% python3 -q
>>> import numpy as np
>>> np.set_printoptions(precision=3, suppress=True, linewidth=160)
>>> A = np.load("sample17.npy")
>>> print(A)
[[0 1 2 1 1 5 2 8 9 5 5 8]
 [8 0 1 2 1 1 5 2 8 9 5 5]
 [5 8 0 1 2 1 1 5 2 8 9 5]
 [5 5 8 0 1 2 1 1 5 2 8 9]
 [9 5 5 8 0 1 2 1 1 5 2 8]
 [8 9 5 5 8 0 1 2 1 1 5 2]
 [2 8 9 5 5 8 0 1 2 1 1 5]
 [5 2 8 9 5 5 8 0 1 2 1 1]
 [1 5 2 8 9 5 5 8 0 1 2 1]
 [1 1 5 2 8 9 5 5 8 0 1 2]
 [2 1 1 5 2 8 9 5 5 8 0 1]
 [1 2 1 1 5 2 8 9 5 5 8 0]]
>>> q, R = np.linalg.qr(A)
>>> print(np.allclose(R.T @ R, A.T @ A))
True
>>> print(np.abs(np.diag(R)))
[17.176 11.572 11.046 10.443  9.82   9.329  7.348  7.319  1.982  1.95   1.84   1.23 ]
>>> data = np.load("arr.npy")
>>> print(data)
[[ 9  6 -6  0  3  3 -6 -6  3  3 -6  0 -9 -9]
 [ 6  4 -4  0  2  2 -4 -4  2  2 -4  0 -6 -6]
 [-6 -4  4  0 -2 -2  4  4 -2 -2  4  0  6  6]
 [ 0  0  0  0  0  0  0  0  0  0  0  0  0  0]
 [ 3  2 -2  0  1  1 -2 -2  1  1 -2  0 -3 -3]
 [ 3  2 -2  0  1  1 -2 -2  1  1 -2  0 -3 -3]
 [-6 -4  4  0 -2 -2  4  4 -2 -2  4  0  6  6]
 [-6 -4  4  0 -2 -2  4  4 -2 -2  4  0  6  6]
 [ 3  2 -2  0  1  1 -2 -2  1  1 -2  0 -3 -3]
 [ 3  2 -2  0  1  1 -2 -2  1  1 -2  0 -3 -3]
 [-6 -4  4  0 -2 -2  4  4 -2 -2  4  0  6  6]
 [ 0  0  0  0  0  0  0  0  0  0  0  0  0  0]
 [-9 -6  6  0 -3 -3  6  6 -3 -3  6  0  9  9]
 [-9 -6  6  0 -3 -3  6  6 -3 -3  6  0  9  9]]
>>> # row 5 repeats row 4
>>> U, sigma, Vh = np.linalg.svd(data)
>>> print(sigma.round(3) + 0)
[51.  0.  0.  0.  0.  0.  0.  0.  0.  0.  0.  0.  0.  0.]
>>> print(np.argmax(sigma[:-1] / (sigma[1:] + 1e-6)) + 1)
1
>>> other = U[:, :1] @ np.diag(sigma[:1]) @ Vh[:1]
>>> print(round(float(np.linalg.norm(data - other, 2)), 3), round(float(sigma[1]), 3))
0.0 0.0
>>> print(round(float(np.abs(data - other).max()), 3))
0.0
>>> print(np.linalg.matrix_rank(data, rtol=0.05))
1
>>> x = np.array([1, 2, 0, -2, -1, -1, -1, -2, 0, 1, 1, -2, -2, -2])
>>> h = np.maximum(data @ x, 0)
>>> print(np.maximum(data @ (3 * x), 0))
[198 132   0   0  66  66   0   0  66  66   0   0   0   0]
>>> U, sigma, Vh = np.linalg.svd(data)
>>> vecs = Vh[:(sigma > 1e-8).sum()]
>>> rng = np.random.default_rng(13520)
>>> x = data[0] + -2 * data[6] + rng.integers(2) * np.eye(14)[3]
>>> print(x)
[ 21.  14. -14.   0.   7.   7. -14. -14.   7.   7. -14.   0. -21. -21.]
>>> print(np.diag(vecs.T @ vecs))
[0.176 0.078 0.078 0.    0.02  0.02  0.078 0.078 0.02  0.02  0.078 0.    0.176 0.176]
>>> print(np.linalg.matrix_rank(np.vstack([data, x])))
1
>>> W0 = np.loadtxt("run6.csv", delimiter=",")
>>> print(W0)
[[0. 0. 0. 0. 0. 0. 0. 0. 0. 0. 0. 0. 1. 0. 0.]
 [0. 1. 0. 0. 0. 0. 0. 0. 0. 0. 0. 0. 0. 0. 0.]
 [0. 0. 0. 0. 0. 0. 0. 0. 0. 1. 0. 0. 0. 0. 0.]
 [0. 0. 0. 0. 0. 1. 0. 0. 0. 0. 0. 0. 0. 0. 0.]
 [0. 0. 0. 0. 1. 0. 0. 0. 0. 0. 0. 0. 0. 0. 0.]
 [0. 0. 0. 0. 0. 0. 0. 0. 0. 0. 0. 1. 0. 0. 0.]
 [0. 0. 0. 0. 0. 0. 0. 0. 0. 0. 0. 0. 0. 0. 1.]
 [0. 0. 0. 0. 0. 0. 0. 0. 0. 0. 1. 0. 0. 0. 0.]
 [0. 0. 0. 1. 0. 0. 0. 0. 0. 0. 0. 0. 0. 0. 0.]
 [1. 0. 0. 0. 0. 0. 0. 0. 0. 0. 0. 0. 0. 0. 0.]
 [0. 0. 0. 0. 0. 0. 0. 0. 1. 0. 0. 0. 0. 0. 0.]
 [0. 0. 0. 0. 0. 0. 0. 0. 0. 0. 0. 0. 0. 1. 0.]
 [0. 0. 0. 0. 0. 0. 1. 0. 0. 0. 0. 0. 0. 0. 0.]
 [0. 0. 1. 0. 0. 0. 0. 0. 0. 0. 0. 0. 0. 0. 0.]
 [0. 0. 0. 0. 0. 0. 0. 1. 0. 0. 0. 0. 0. 0. 0.]]
>>> # keeps lengths
>>> x = np.array([-3, -3, -3, -3, 2, 2, 0, 2, 3, 3, 3, 2, 2, 2, 1])
>>> y = W0 @ x
>>> coef, lr = np.zeros(15), 1 / np.linalg.norm(W0, 2) ** 2
>>> for i in range(40):
...     coef -= lr * W0.T @ (W0 @ coef - y)
...     if i % 10 == 0: print(i, round(np.linalg.norm(W0 @ coef - y), 3))
... 
0 0.0
10 0.0
20 0.0
30 0.0
>>> print(coef)
[-3. -3. -3. -3.  2.  2.  0.  2.  3.  3.  3.  2.  2.  2.  1.]
>>> print(np.sort(np.linalg.eigvals(W0).real))
[-0.971 -0.971 -0.749 -0.749 -0.355 -0.355  0.121  0.121  0.568  0.568  0.885  0.885  1.     1.     1.   ]
>>> print(np.flatnonzero(np.linalg.matrix_power((W0 != 0) + (W0.T != 0) + np.eye(15), 15)[10]))
[ 0  2  3  5  6  7  8  9 10 11 12 13 14]
